>>> import numpy as np
>>> np.set_printoptions(suppress=True, linewidth=160)
>>> rnd = lambda a: np.round(a, 1) + 0
>>> mat = np.array([[1.7, -1.6, -1.8, -1.4, -2.2],
...     [-1.0, 0.2, -3.2, 1.5, 1.9],
...     [-0.5, 1.3, -0.4, -3.8, 2.6],
...     [-3.7, -1.4, -0.1, -1.3, -1.3]])
>>> rnd(mat - mat[0])
array([[ 0. ,  0. ,  0. ,  0. ,  0. ],
       [-2.7,  1.8, -1.4,  2.9,  4.1],
       [-2.2,  2.9,  1.4, -2.4,  4.8],
       [-5.4,  0.2,  1.7,  0.1,  0.9]])
>>> print(rnd(mat.sum(axis=1)))
[-5.3 -0.6 -0.8 -7.8]
>>> mat[4]
Traceback (most recent call last):
  File "<python-input-6>", line 1, in <module>
    mat[4]
    ~~~^^^
IndexError: index 4 is out of bounds for axis 0 with size 4
>>> rnd(np.diff(mat, axis=0))
array([[-2.7,  1.8, -1.4,  2.9,  4.1],
       [ 0.5,  1.1,  2.8, -5.3,  0.7],
       [-3.2, -2.7,  0.3,  2.5, -3.9]])
>>> np.count_nonzero(mat)
np.int64(20)
>>> mat.shape
(4, 5)
>>> print(np.abs(mat).max())
3.8
>>> rnd(np.linalg.svd(mat, compute_uv=False))
array([5. , 4.5, 4.1, 3.7])
>>> rnd(mat.sum(axis=0))
array([-3.5, -1.5, -5.5, -5. ,  1. ])
>>> rnd(np.linalg.norm(mat, "nuc"))
np.float64(17.2)
>>> rnd(np.linalg.norm(mat[0] - mat[1]))
np.float64(6.1)
>>> np.linalg.norm(mat, axis=1).argmax()
np.int64(2)
>>> mat @ mat
Traceback (most recent call last):
  File "<python-input-16>", line 1, in <module>
    mat @ mat
    ~~~~^~~~~
ValueError: matmul: Input operand 1 has a mismatch in its core dimension 0, with gufunc signature (n?,k),(k,m?)->(n?,m?) (size 4 is different from 5)
>>> cov = mat.T @ mat
>>> np.linalg.matrix_rank(cov)
np.int64(4)
>>> A2 = np.array([[2, 2, 3], [3, 2, 1]])
>>> cent = np.kron(A2, mat)
>>> rnd(np.linalg.norm(cent, 2)), rnd(np.linalg.norm(A2, 2) * np.linalg.norm(mat, 2))
(np.float64(26.6), np.float64(26.6))
>>> F = np.array([[0, 0, 2, 1], [0, 0, 2, 0], [2, 1, 4, 2], [2, 0, 4, 0]])
>>> q, Rm = np.linalg.qr(F)
>>> rnd(Rm)
array([[-2.8, -0.7, -5.7, -1.4],
       [ 0. , -0.7,  0. , -1.4],
       [ 0. ,  0. ,  2.8,  0.7],
       [ 0. ,  0. ,  0. , -0.7]])
>>> rnd(q @ Rm)
array([[0., 0., 2., 1.],
       [0., 0., 2., 0.],
       [2., 1., 4., 2.],
       [2., 0., 4., 0.]])
>>> rnd(q.T @ q)
array([[1., 0., 0., 0.],
       [0., 1., 0., 0.],
       [0., 0., 1., 0.],
       [0., 0., 0., 1.]])
>>> np.allclose(Rm.T @ Rm, F.T @ F)
True
>>> q, vecs = np.linalg.qr(F[:, :1])[0], np.linalg.qr(F[:, 1:])[0]
>>> sig = np.linalg.svd(q.T @ vecs, compute_uv=False)
>>> print((sig > 0.9).sum())
1
>>> rnd(np.degrees(np.arccos(sig.clip(0, 1))))
array([18.4])
>>> print(rnd(sig))
[0.9]
>>> P = np.triu(np.array([[-2, -1, 3, -1], [0, 0, -3, 3], [-1, 1, -2, -1], [0, 0, 3, 3]]), 1) + np.eye(4)
>>> A2 = P @ F @ np.linalg.inv(P)
>>> np.linalg.matrix_rank(A2)
np.int64(4)
>>> rnd(np.linalg.det(A2))
np.float64(4.0)
>>> A2
array([[ 4.,  7., 17.,  7.],
       [ 0., -3., -7., -4.],
       [ 0.,  1.,  3.,  2.],
       [ 2.,  2.,  4.,  0.]])
>>> P @ F - F @ P
array([[ 4.,  3.,  6.,  8.],
       [ 0., -3.,  0., -4.],
       [-2.,  2., -7.,  3.],
       [ 0.,  2., -6.,  6.]])
>>> q = A2.astype(float).copy()
>>> for j in range(4):
...     q[:, j] -= q[:, :j] @ (q[:, :j].T @ q[:, j])
...     q[:, j] /= np.linalg.norm(q[:, j])
... 
>>> print(rnd(q.T @ A2))
[[ 4.5  7.2 17.   6.3]
 [ 0.   3.4  8.6  5.3]
 [ 0.   0.   1.   1.3]
 [ 0.   0.   0.   0.3]]
>>> rnd(q.T @ q)
array([[1., 0., 0., 0.],
       [0., 1., 0., 0.],
       [0., 0., 1., 0.],
       [0., 0., 0., 1.]])
>>> rnd(q)
array([[ 0.9,  0.2,  0.3,  0.3],
       [ 0. , -0.9,  0.5,  0. ],
       [ 0. ,  0.3,  0.5, -0.8],
       [ 0.4, -0.3, -0.6, -0.5]])
>>> X = np.diag(np.array([2, 0, 2, 3]))
>>> X
array([[2, 0, 0, 0],
       [0, 0, 0, 0],
       [0, 0, 2, 0],
       [0, 0, 0, 3]])
>>> # 4 blocks once reordered
>>> print(rnd(np.sort(np.abs(np.linalg.eigvals(X)))))
[0. 2. 2. 3.]
>>> (X - X.T) / 2
array([[0., 0., 0., 0.],
       [0., 0., 0., 0.],
       [0., 0., 0., 0.],
       [0., 0., 0., 0.]])
>>> np.linalg.matrix_power(X, 2)
array([[4, 0, 0, 0],
       [0, 0, 0, 0],
       [0, 0, 4, 0],
       [0, 0, 0, 9]])
>>> X @ X
array([[4, 0, 0, 0],
       [0, 0, 0, 0],
       [0, 0, 4, 0],
       [0, 0, 0, 9]])
>>> print(rnd(np.linalg.det(X)))
0.0
>>> np.trace(X)
np.int64(7)
>>> print(np.allclose(X, X.T))
True
>>> rnd(np.abs(np.linalg.eigvals(X)).max())
np.float64(3.0)
>>> rank = np.linalg.matrix_rank(X)
>>> rank
np.int64(3)
>>> N = np.linalg.svd(X)[2][rank:].T
>>> [int(np.linalg.matrix_rank(X[:, :j + 1])) for j in range(4)]
[1, 1, 2, 3]
>>> np.allclose(X @ N, 0)
True
>>> [int(np.linalg.matrix_rank(X[:i])) for i in range(1, len(X) + 1)]
[1, 1, 2, 3]
>>> N[:, 0] / N[np.abs(N[:, 0]).round(6).argmax(), 0]
array([0., 1., 0., 0.])
>>> X @ N
array([[0.],
       [0.],
       [0.],
       [0.]])
>>> [int(np.linalg.matrix_rank(np.delete(X, i, axis=0))) for i in range(4)]
[2, 3, 2, 2]
>>> np.linalg.matrix_rank(X.T @ X), np.linalg.matrix_rank(X @ X.T)
(np.int64(3), np.int64(3))
>>> np.linalg.matrix_power(X - np.diag(np.diag(X)), 4)
array([[0, 0, 0, 0],
       [0, 0, 0, 0],
       [0, 0, 0, 0],
       [0, 0, 0, 0]])
>>> X @ X
array([[4, 0, 0, 0],
       [0, 0, 0, 0],
       [0, 0, 4, 0],
       [0, 0, 0, 9]])
>>> K = np.load("mat.npy")
>>> K
array([[3, 1, 8, 4, 3, 6],
       [1, 3, 1, 8, 4, 3],
       [8, 1, 3, 1, 8, 4],
       [4, 8, 1, 3, 1, 8],
       [3, 4, 8, 1, 3, 1],
       [6, 3, 4, 8, 1, 3]])
>>> # symmetric, so the eigenvalues are real
>>> A2 = np.linalg.inv(K)
>>> rnd(K @ A2)
array([[1., 0., 0., 0., 0., 0.],
       [0., 1., 0., 0., 0., 0.],
       [0., 0., 1., 0., 0., 0.],
       [0., 0., 0., 1., 0., 0.],
       [0., 0., 0., 0., 1., 0.],
       [0., 0., 0., 0., 0., 1.]])
>>> rnd(np.linalg.det(K) * np.linalg.det(A2))
np.float64(1.0)
>>> rnd(np.linalg.cond(K))
np.float64(6.1)
>>> np.allclose(A2, K.T)
False
>>> np.allclose(K @ K.T, K.T @ K)
True
>>> rnd(np.linalg.det(K))
np.float64(-187005.0)
>>> K.inv()
Traceback (most recent call last):
  File "<python-input-77>", line 1, in <module>
    K.inv()
    ^^^^^
AttributeError: 'numpy.ndarray' object has no attribute 'inv'
>>> print(K @ K)
[[135  76 101  91  96 106]
 [ 76 100  66  81  46  96]
 [101  66 155  86  81  91]
 [ 91  81  86 155  66 101]
 [ 96  46  81  66 100  76]
 [106  96  91 101  76 135]]
>>> rnd(np.abs(np.linalg.eigvals(K)).max())
np.float64(23.6)
>>> print(np.trace(K))
18
>>> (K + K.T) / 2
array([[3., 1., 8., 4., 3., 6.],
       [1., 3., 1., 8., 4., 3.],
       [8., 1., 3., 1., 8., 4.],
       [4., 8., 1., 3., 1., 8.],
       [3., 4., 8., 1., 3., 1.],
       [6., 3., 4., 8., 1., 3.]])
>>> ev, vecs = np.linalg.eigh(K)
>>> rnd(vecs @ np.diag(ev) @ vecs.T)
array([[3., 1., 8., 4., 3., 6.],
       [1., 3., 1., 8., 4., 3.],
       [8., 1., 3., 1., 8., 4.],
       [4., 8., 1., 3., 1., 8.],
       [3., 4., 8., 1., 3., 1.],
       [6., 3., 4., 8., 1., 3.]])
>>> print(rnd(np.linalg.eigvalsh(K + 3 * np.eye(6))))
[-4.5 -4.  -1.2  6.9 12.2 26.6]
>>> rnd(np.linalg.svd(K, compute_uv=False))
array([23.6,  9.2,  7.5,  7. ,  4.2,  3.9])
>>> rnd(ev)
array([-7.5, -7. , -4.2,  3.9,  9.2, 23.6])
>>> rnd(ev.sum()), np.trace(K)
(np.float64(18.0), np.int64(18))
>>> print(rnd(vecs.T @ K @ vecs))
[[-7.5  0.   0.   0.   0.   0. ]
 [ 0.  -7.   0.   0.   0.   0. ]
 [ 0.   0.  -4.2  0.   0.   0. ]
 [ 0.   0.   0.   3.9  0.   0. ]
 [ 0.   0.   0.   0.   9.2  0. ]
 [ 0.   0.   0.   0.   0.  23.6]]
>>> rnd(np.linalg.eigvalsh(K @ K))
array([ 15.1,  17.9,  49. ,  56. ,  85.1, 557. ])
>>> M = np.loadtxt("x.csv", delimiter=",")
>>> M
array([[ 3.,  1.,  1.,  0.],
       [ 5., -1.,  0.,  0.],
       [ 6.,  0.,  3.,  1.],
       [ 8.,  2.,  2.,  0.],
       [ 6.,  1., -1.,  2.],
       [ 7.,  1., -4.,  2.],
       [ 5.,  0., -1.,  3.],
       [ 5., -2., -3.,  3.],
       [ 5., -3., -5.,  3.],
       [ 3., -6., -8.,  2.],
       [ 6., -9., -7.,  1.],
       [ 7., -6., -4.,  0.],
       [ 5., -7., -5.,  3.],
       [ 5., -5., -6.,  1.],
       [ 5., -3., -6., -2.],
       [ 2.,  0., -8., -3.]])
>>> idx = M[:, 1] > np.median(M[:, 1])
>>> f = M[idx].mean(axis=0) - M[~idx].mean(axis=0)
>>> rnd(f)
array([ 0.1,  5.6,  4.5, -0.8])
>>> vec = np.array([0, 1, 0, 1])
>>> rhs = M @ vec
>>> rnd(np.linalg.pinv(M) @ M)
array([[1., 0., 0., 0.],
       [0., 1., 0., 0.],
       [0., 0., 1., 0.],
       [0., 0., 0., 1.]])
>>> rnd(np.linalg.lstsq(M, rhs)[0])
array([0., 1., 0., 1.])
>>> rng = np.random.default_rng(23015)
>>> rhs = rhs + 0.1 * rng.normal(size=16)
>>> rnd(rhs)
array([ 1. , -1. ,  1. ,  2.1,  3.1,  3. ,  3. ,  1. , -0.1, -4.2, -8. , -5.9, -4. , -3.9, -4.9, -3. ])
>>> b, *_ = np.linalg.lstsq(M, rhs)
>>> rnd(np.linalg.norm(rhs - M @ b))
np.float64(0.2)
>>> [round(float(np.linalg.norm(np.linalg.solve(M.T @ M + lam * np.eye(4), M.T @ rhs))), 2) for lam in (0, 1, 10, 100)]
[1.4, 1.37, 1.16, 0.6]
>>> rnd(M.T @ (rhs - M @ b))
array([0., 0., 0., 0.])
>>> rnd(b)
array([0., 1., 0., 1.])
>>> arr = np.load("run11.npy")
>>> arr
array([[  4.1,   0.7,   9.1],
       [  1.1,  -0.4, -34.2],
       [  6.2,  -0.6,  -3.2],
       [ -2.6,   1.2, -24.4],
       [  0.3,  -0.1, -28.9],
       [ -1.2,  -1. , -23.3],
       [  4.6,  -0.6,   9.3],
       [  2.5,   0.7,   4.1],
       [ -0.4,   0.8,   7.9],
       [  2.4,   1.4,  -8.7],
       [  3.8,   0. ,  24.1],
       [ -4.8,   0.2, -23.5],
       [ -1.2,  -0.2, -32.2],
       [  3.4,   1.8,  24.1],
       [  4.6,   0.5,  18.3],
       [ -1.1,   1. ,  13.9]])
>>> idx = rng.permutation(3)
>>> A2 = arr[:, idx] * rng.choice([-1, 1], 3)
>>> A2
array([[ -4.1,  -0.7,   9.1],
       [ -1.1,   0.4, -34.2],
       [ -6.2,   0.6,  -3.2],
       [  2.6,  -1.2, -24.4],
       [ -0.3,   0.1, -28.9],
       [  1.2,   1. , -23.3],
       [ -4.6,   0.6,   9.3],
       [ -2.5,  -0.7,   4.1],
       [  0.4,  -0.8,   7.9],
       [ -2.4,  -1.4,  -8.7],
       [ -3.8,  -0. ,  24.1],
       [  4.8,  -0.2, -23.5],
       [  1.2,   0.2, -32.2],
       [ -3.4,  -1.8,  24.1],
       [ -4.6,  -0.5,  18.3],
       [  1.1,  -1. ,  13.9]])
>>> U, _, Vt = np.linalg.svd(arr.T @ A2)
>>> idx
array([0, 1, 2])
>>> rnd(U @ Vt)
array([[-1.,  0.,  0.],
       [ 0., -1.,  0.],
       [ 0.,  0.,  1.]])
>>> cent = A2[[5, 7]].astype(float)
>>> for _ in range(7):
...     idx = np.linalg.norm(A2[:, None] - cent, axis=-1).argmin(axis=1)
...     cent = np.array([A2[idx == j].mean(axis=0) for j in range(2)])
... 
>>> print(idx)
[1 0 1 0 0 0 1 1 1 1 1 0 0 1 1 1]
>>> np.bincount(idx)
array([ 6, 10])
>>> cov = np.cov(arr, rowvar=False)
>>> rnd(np.polyfit(arr[:, 2], arr[:, 1], 1))
array([0. , 0.4])
>>> rnd(arr.std(axis=0))
array([ 3. ,  0.8, 20.1])
>>> print(rnd(np.corrcoef(arr.T)))
[[ 1.  -0.1  0.6]
 [-0.1  1.   0.4]
 [ 0.6  0.4  1. ]]
>>> cov.shape
(3, 3)
>>> E = np.array([[1, 3, 1, 3, 1, 3],
...     [5, 4, 5, 4, 5, 4],
...     [-2, 5, -2, 5, -2, 5],
...     [1, 3, 1, 3, 1, 3],
...     [5, 4, 5, 4, 5, 4],
...     [-2, 5, -2, 5, -2, 5]])
>>> [round(float(x), 1) for x in np.linalg.svd(E, compute_uv=False)[:3]]
[18.4, 11.9, 0.0]
>>> np.linalg.cond(E) > 100
np.True_
>>> np.linalg.matrix_rank(E, rtol=0.1)
np.int64(2)
>>> rnd(np.trace(np.linalg.pinv(E) @ E))
np.float64(2.0)
>>> A2 = E / np.linalg.norm(E, axis=1, keepdims=True)
>>> cov = A2 @ A2.T
>>> np.argwhere(np.triu(np.abs(cov) > 0.95, 1))
array([[0, 3],
       [1, 4],
       [2, 5]])
>>> print(rnd(cov))
[[1.  0.8 0.8 1.  0.8 0.8]
 [0.8 1.  0.3 0.8 1.  0.3]
 [0.8 0.3 1.  0.8 0.3 1. ]
 [1.  0.8 0.8 1.  0.8 0.8]
 [0.8 1.  0.3 0.8 1.  0.3]
 [0.8 0.3 1.  0.8 0.3 1. ]]
>>> def softmax(z):
...     e = np.exp(z - z.max(axis=-1, keepdims=True))
...     return e / e.sum(axis=-1, keepdims=True)
... 
>>> rnd(softmax(E[3]))
array([0. , 0.3, 0. , 0.3, 0. , 0.3])
>>> print(rnd(softmax(10 * E[3])))
[0.  0.3 0.  0.3 0.  0.3]
>>> rnd(softmax(E).sum(axis=1))
array([1., 1., 1., 1., 1., 1.])
>>> scores = E @ E.T / np.sqrt(6)
>>> rnd(softmax(scores)[3] @ E)
array([4.9, 4. , 4.9, 4. , 4.9, 4. ])
